% ipython --no-banner

In [1]: import numpy as np

In [2]: import numpy.linalg as la

In [3]: np.set_printoptions(suppress=True, linewidth=200)

In [4]: rd = lambda a: np.round(a, 2) + 0

In [5]: W0 = np.array([[-0.6, 0.4, 0.9, -0.6, 0.4, 0.6],
   ...:     [0.0, 1.0, 1.3, -1.2, 0.0, -0.6],
   ...:     [-0.1, -0.3, 0.6, -0.7, 1.3, 0.6],
   ...:     [-1.4, -0.3, 0.2, -1.7, -0.6, 1.0],
   ...:     [0.7, -0.4, -0.4, -1.9, 0.4, 0.6],
   ...:     [2.5, 1.5, 0.4, 0.0, -0.1, 1.3]])

In [6]: la.cond(W0) > 100
Out[6]: np.False_

In [7]: np.argsort(-la.norm(W0, axis=0).round(6), kind="stable")[:3]
Out[7]: array([0, 3, 5])

In [8]: rd(la.norm(W0, 2) / la.norm(W0))
Out[8]: np.float64(0.61)

In [9]: [round(float(x), 2) for x in la.svd(W0, compute_uv=False)[:3]]
Out[9]: [3.42, 3.33, 2.04]

In [10]: out = np.array([[-2, -1, 3],
    ...:     [1, -3, 2],
    ...:     [3, 1, -3],
    ...:     [1, -2, -1],
    ...:     [-1, 0, -2],
    ...:     [2, -1, -2]])

In [11]: rd(np.einsum("ij,ij->i", W0, W0))
Out[11]: array([ 2.21,  4.49,  3.  ,  6.34,  4.94, 10.36])

In [12]: la.matrix_rank(np.vstack([W0, out.T]))
Out[12]: np.int64(6)

In [13]: rd(np.einsum("ik,kj->ij", W0, out))
Out[13]: 
array([[ 4.5,  0.9, -5.1],
       [ 2.5,  1.3,  0.5],
       [ 0.9,  2.4, -5.8],
       [ 4. ,  4.9, -4.5],
       [-4.1,  3.3,  2.4],
       [ 0.4, -7.9,  6.9]])

In [14]: left, sv, VT = la.svd(W0)

In [15]: rd(sv)
Out[15]: array([3.42, 3.33, 2.04, 1.59, 1.37, 0.09])

In [16]: np.argmax(sv[:-1] / (sv[1:] + 1e-6)) + 1
Out[16]: np.int64(5)

In [17]: out = left[:, :5] @ np.diag(sv[:5]) @ VT[:5]

In [18]: rd(la.norm(W0 - out, 2)), rd(sv[5])
Out[18]: (np.float64(0.09), np.float64(0.09))

In [19]: la.matrix_rank(W0, rtol=0.05)
Out[19]: np.int64(5)

In [20]: rd(np.abs(W0 - out).max())
Out[20]: np.float64(0.05)

In [21]: rng = np.random.default_rng(84)

In [22]: idx = rng.permutation(6)

In [23]: idx
Out[23]: array([0, 5, 2, 4, 3, 1])

In [24]: out = W0[idx][:, idx]

In [25]: out
Out[25]: 
array([[-0.6,  0.6,  0.9,  0.4, -0.6,  0.4],
       [ 2.5,  1.3,  0.4, -0.1,  0. ,  1.5],
       [-0.1,  0.6,  0.6,  1.3, -0.7, -0.3],
       [ 0.7,  0.6, -0.4,  0.4, -1.9, -0.4],
       [-1.4,  1. ,  0.2, -0.6, -1.7, -0.3],
       [ 0. , -0.6,  1.3,  0. , -1.2,  1. ]])

In [26]: rd(np.trace(out))
Out[26]: np.float64(1.0)

In [27]: np.diag(out)
Out[27]: array([-0.6,  1.3,  0.6,  0.4, -1.7,  1. ])

In [28]: rd(la.det(out)), rd(la.det(W0[idx]))
Out[28]: (np.float64(4.71), np.float64(4.71))

In [29]: out = np.array([[-1, 1, 3], [3, -2, -1], [-3, 2, 0]])

In [30]: W2 = np.array([[0]])

In [31]: J = np.block([[out, np.zeros((3, 1))], [np.zeros((1, 3)), W2]])

In [32]: J
Out[32]: 
array([[-1.,  1.,  3.,  0.],
       [ 3., -2., -1.,  0.],
       [-3.,  2.,  0.,  0.],
       [ 0.,  0.,  0.,  0.]])

In [33]: rd(np.trace(la.pinv(J) @ J))
Out[33]: np.float64(3.0)

In [34]: idx = rng.permutation(4)

In [35]: idx
Out[35]: array([2, 0, 3, 1])

In [36]: out = J[idx][:, idx]

In [37]: out
Out[37]: 
array([[ 0., -3.,  0.,  2.],
       [ 3., -1.,  0.,  1.],
       [ 0.,  0.,  0.,  0.],
       [-1.,  3.,  0., -2.]])

In [38]: np.trace(out)
Out[38]: np.float64(-3.0)

In [39]: rd(np.sort(np.abs(la.eigvals(out))))
Out[39]: array([0.  , 0.1 , 3.21, 3.21])

In [40]: np.diag(out)
Out[40]: array([ 0., -1.,  0., -2.])

In [41]: q, _ = la.qr(np.array([[-0.7, -0.6, -0.9, 0.4, -0.1, -0.2, 1.7, -2.2],
    ...:     [-0.4, -1.4, 0.2, -1.1, 1.0, 0.4, 2.2, 0.4],
    ...:     [0.7, 0.2, 0.8, -0.8, 0.3, -0.9, -1.2, -2.3],
    ...:     [0.0, 0.8, 1.7, -0.3, 0.4, 0.2, -0.2, 1.0],
    ...:     [-0.2, 0.1, 0.8, 0.2, -0.9, 0.2, -0.6, -0.1],
    ...:     [1.0, -0.3, -0.7, 1.4, -0.4, -1.7, 1.2, -1.8],
    ...:     [-0.9, -1.0, 0.3, 0.8, -1.1, -0.8, 1.3, -1.9],
    ...:     [-0.1, -1.6, -0.7, -0.9, -1.3, 0.6, 0.9, -0.1]]))

In [42]: F = 3 * q

In [43]: rd(F)
Out[43]: 
array([[-1.21, -0.21,  1.12, -0.18,  0.45, -1.14,  1.77, -1.24],
       [-0.69, -1.47, -1.13,  0.69,  1.93,  0.66, -0.33, -0.58],
       [ 1.21, -0.3 , -1.27,  0.59, -0.15, -2.27, -0.14, -0.53],
       [ 0.  ,  1.02, -1.8 , -0.24,  0.18,  0.52,  1.98,  0.66],
       [-0.35,  0.29, -0.96, -0.73, -1.21,  0.76, -0.45, -2.26],
       [ 1.73, -1.18,  0.33, -1.92,  0.52,  0.37,  0.59, -0.21],
       [-1.56, -0.57, -0.76, -1.77, -0.28, -0.97, -0.67,  1.03],
       [-0.17, -1.97, -0.14,  0.84, -1.79,  0.41,  0.88,  0.49]])

In [44]: f = np.array([3, 3])

In [45]: np.array([np.convolve(row, f, "same") for row in J])
Out[45]: 
array([[-3.,  0., 12.,  9.],
       [ 9.,  3., -9., -3.],
       [-9., -3.,  6.,  0.],
       [ 0.,  0.,  0.,  0.]])

In [46]: np.polyval(f, J[1])
Out[46]: array([12., -3.,  0.,  3.])

In [47]: np.convolve(J[1], f)
Out[47]: array([ 9.,  3., -9., -3.,  0.])

In [48]: q, vecs = la.qr(F[:, :1])[0], la.qr(F[:, 1:])[0]

In [49]: sv = la.svd(q.T @ vecs, compute_uv=False)

In [50]: (sv > 0.9).sum()
Out[50]: np.int64(0)

In [51]: rd(np.degrees(np.arccos(sv.clip(0, 1))))
Out[51]: array([90.])

In [52]: m1 = np.load("x.npy")

In [53]: m1
Out[53]: 
array([[-11., -20.,   9.,   8.],
       [  9.,  19., -10.,  -9.],
       [  6.,  14.,  -8.,  -6.],
       [  5.,  12.,  -7.,  -8.]])

In [54]: f, g = m1[0], m1[2]

In [55]: f @ f
Out[55]: np.float64(666.0)

In [56]: p = (f @ g) / (f @ f) * f

In [57]: rd(g - p)
Out[57]: array([-1.7 ,  0.01, -1.7 , -0.4 ])

In [58]: rd(p)
Out[58]: array([ 7.7 , 13.99, -6.3 , -5.6 ])

In [59]: r = la.matrix_rank(m1)

In [60]: r
Out[60]: np.int64(3)

In [61]: N = la.svd(m1)[2][r:].T

In [62]: N.shape
Out[62]: (4, 1)

In [63]: rd(N @ N.T)
Out[63]: 
array([[ 0.33, -0.33, -0.33,  0.  ],
       [-0.33,  0.33,  0.33,  0.  ],
       [-0.33,  0.33,  0.33,  0.  ],
       [ 0.  ,  0.  ,  0.  ,  0.  ]])

In [64]: la.matrix_rank(m1.T @ m1), la.matrix_rank(m1 @ m1.T)
Out[64]: (np.int64(3), np.int64(3))

In [65]: rd(m1 @ N)
Out[65]: 
array([[0.],
       [0.],
       [0.],
       [0.]])

In [66]: np.allclose(m1 @ N, 0)
Out[66]: True

In [67]: rd(N[:, 0] / N[np.abs(N[:, 0]).round(6).argmax(), 0])
Out[67]: array([ 1., -1., -1.,  0.])

In [68]: [int(la.matrix_rank(m1[:, :j + 1])) for j in range(4)]
Out[68]: [1, 2, 2, 3]

In [69]: E = np.array([[1.0, 0.2, 0.04, 0.01, 0.0, 0.0, 0.0, 0.0],
    ...:     [0.2, 1.0, 0.2, 0.04, 0.01, 0.0, 0.0, 0.0],
    ...:     [0.04, 0.2, 1.0, 0.2, 0.04, 0.01, 0.0, 0.0],
    ...:     [0.01, 0.04, 0.2, 1.0, 0.2, 0.04, 0.01, 0.0],
    ...:     [0.0, 0.01, 0.04, 0.2, 1.0, 0.2, 0.04, 0.01],
    ...:     [0.0, 0.0, 0.01, 0.04, 0.2, 1.0, 0.2, 0.04],
    ...:     [0.0, 0.0, 0.0, 0.01, 0.04, 0.2, 1.0, 0.2],
    ...:     [0.0, 0.0, 0.0, 0.0, 0.01, 0.04, 0.2, 1.0]])

In [70]: w, vecs = la.eigh(E)

In [71]: x = np.array([2, 2, 1, -1, 2, 2, 3, 1])

In [72]: rd(vecs * np.sqrt(w) @ vecs.T)
Out[72]: 
array([[0.99, 0.1 , 0.01, 0.  , 0.  , 0.  , 0.  , 0.  ],
       [0.1 , 0.99, 0.1 , 0.01, 0.  , 0.  , 0.  , 0.  ],
       [0.01, 0.1 , 0.99, 0.1 , 0.01, 0.  , 0.  , 0.  ],
       [0.  , 0.01, 0.1 , 0.99, 0.1 , 0.01, 0.  , 0.  ],
       [0.  , 0.  , 0.01, 0.1 , 0.99, 0.1 , 0.01, 0.  ],
       [0.  , 0.  , 0.  , 0.01, 0.1 , 0.99, 0.1 , 0.01],
       [0.  , 0.  , 0.  , 0.  , 0.01, 0.1 , 0.99, 0.1 ],
       [0.  , 0.  , 0.  , 0.  , 0.  , 0.01, 0.1 , 0.99]])

In [73]: rd(vecs * np.maximum(w, 0) @ vecs.T)
Out[73]: 
array([[1.  , 0.2 , 0.04, 0.01, 0.  , 0.  , 0.  , 0.  ],
       [0.2 , 1.  , 0.2 , 0.04, 0.01, 0.  , 0.  , 0.  ],
       [0.04, 0.2 , 1.  , 0.2 , 0.04, 0.01, 0.  , 0.  ],
       [0.01, 0.04, 0.2 , 1.  , 0.2 , 0.04, 0.01, 0.  ],
       [0.  , 0.01, 0.04, 0.2 , 1.  , 0.2 , 0.04, 0.01],
       [0.  , 0.  , 0.01, 0.04, 0.2 , 1.  , 0.2 , 0.04],
       [0.  , 0.  , 0.  , 0.01, 0.04, 0.2 , 1.  , 0.2 ],
       [0.  , 0.  , 0.  , 0.  , 0.01, 0.04, 0.2 , 1.  ]])

In [74]: rd(la.eigvalsh(E[1:, 1:]))
Out[74]: array([0.68, 0.73, 0.82, 0.94, 1.1 , 1.29, 1.44])

In [75]: x @ E @ x
Out[75]: np.float64(35.1)

In [76]: rd(x @ E @ x / (x @ x)), rd(w[0]), rd(w[-1])
Out[76]: (np.float64(1.25), np.float64(0.68), np.float64(1.45))

In [77]: rd(vecs * np.abs(w) @ vecs.T)
Out[77]: 
array([[1.  , 0.2 , 0.04, 0.01, 0.  , 0.  , 0.  , 0.  ],
       [0.2 , 1.  , 0.2 , 0.04, 0.01, 0.  , 0.  , 0.  ],
       [0.04, 0.2 , 1.  , 0.2 , 0.04, 0.01, 0.  , 0.  ],
       [0.01, 0.04, 0.2 , 1.  , 0.2 , 0.04, 0.01, 0.  ],
       [0.  , 0.01, 0.04, 0.2 , 1.  , 0.2 , 0.04, 0.01],
       [0.  , 0.  , 0.01, 0.04, 0.2 , 1.  , 0.2 , 0.04],
       [0.  , 0.  , 0.  , 0.01, 0.04, 0.2 , 1.  , 0.2 ],
       [0.  , 0.  , 0.  , 0.  , 0.01, 0.04, 0.2 , 1.  ]])

In [78]: M = np.load("block2.npy")

In [79]: M
Out[79]: 
array([[13, -5, -2],
       [-5, 15,  3],
       [-2,  3, 11]])

In [80]: w, vecs = la.eig(M)

In [81]: rd(np.sort(la.eigvals(M @ M)))
Out[81]: array([ 76.95,  95.38, 418.66])

In [82]: out = np.array([[0, -2], [-3, -3]])

In [83]: W2 = np.kron(out, M)

In [84]: rd(la.norm(W2, 2)), rd(la.norm(out, 2) * la.norm(M, 2))
Out[84]: (np.float64(92.01), np.float64(92.01))

In [85]: W2.shape
Out[85]: (6, 6)

In [86]: proj = np.triu(np.array([[9, 1, 4], [-9, 4, 8], [4, 7, 7]]), 1) + np.eye(3)

In [87]: out = proj @ M @ la.inv(proj)

In [88]: la.matrix_rank(out)
Out[88]: np.int64(3)

In [89]: proj @ M - M @ proj
Out[89]: 
array([[-13.,  14.,  35.],
       [-16.,  29., -12.],
       [  0.,   2., -16.]])

In [90]: q, R = la.qr(M)

In [91]: rd(q.T @ q)
Out[91]: 
array([[1., 0., 0.],
       [0., 1., 0.],
       [0., 0., 1.]])

In [92]: rd(q @ R)
Out[92]: 
array([[13., -5., -2.],
       [-5., 15.,  3.],
       [-2.,  3., 11.]])

In [93]: q.shape, R.shape
Out[93]: ((3, 3), (3, 3))

In [94]: rd(np.abs(np.diag(R)))
Out[94]: array([14.07, 12.3 , 10.13])

In [95]: data = np.load("dump.npy")

In [96]: data
Out[96]: 
array([[-5. , 14. ,  5. ],
       [ 0. , -0.1, -0.2],
       [-1.5, -0.1, -0.8],
       [-1.3,  2.5,  0. ],
       [ 2. , -0.8, -0.1],
       [ 0.4, -0.9,  0.6],
       [ 0.3, -0.5,  0.1],
       [-0.7, -0.3,  0.9],
       [ 1.3, -0.2,  0.2],
       [ 0.3,  0.6, -0.8],
       [-0.1, -2.1,  0. ],
       [-0.8, -1.9, -0.6],
       [-0.4,  0.5,  1.3],
       [ 0.3, -0.4, -1. ],
       [-0.1,  0.1,  0.1],
       [ 0.4,  0.1,  1.3],
       [-0.7,  1. , -0.4],
       [ 1.1, -0.2, -0.1],
       [-0.3,  0.4, -2.1],
       [ 1.5, -0.1,  1.3],
       [-1. ,  0.3,  0.1],
       [ 1.7,  0.3,  0.3],
       [ 0.6, -1.3,  0. ],
       [-0.7, -0.6, -1.2],
       [ 0. ,  1. , -1.1],
       [-1.9, -0.2,  0.5],
       [ 1.6,  1.2, -0.2]])

In [97]: x = np.array([8, -8, 7])

In [98]: y = data @ x

In [99]: rd(la.solve(data.T @ data, data.T @ y))
Out[99]: array([ 8., -8.,  7.])

In [100]: y = y + 0.02 * rng.normal(size=27)

In [101]: rd(y)
Out[101]: 
array([-117.02,   -0.6 ,  -16.79,  -30.4 ,   21.68,   14.62,    7.1 ,    3.09,   13.38,   -8.03,   16.02,    4.58,    1.9 ,   -1.43,   -0.91,   11.54,  -16.43,    9.7 ,  -20.32,   21.92,   -9.66,
         13.33,   15.17,   -9.19,  -15.74,  -10.13,    1.81])

In [102]: b, *_ = la.lstsq(data, y)

In [103]: rd(b)
Out[103]: array([ 8.  , -8.  ,  7.01])

In [104]: [round(float(la.norm(la.solve(data.T @ data + lam * np.eye(3), data.T @ y))), 2) for lam in (0, 1, 10, 100)]
Out[104]: [13.31, 12.91, 10.53, 5.95]
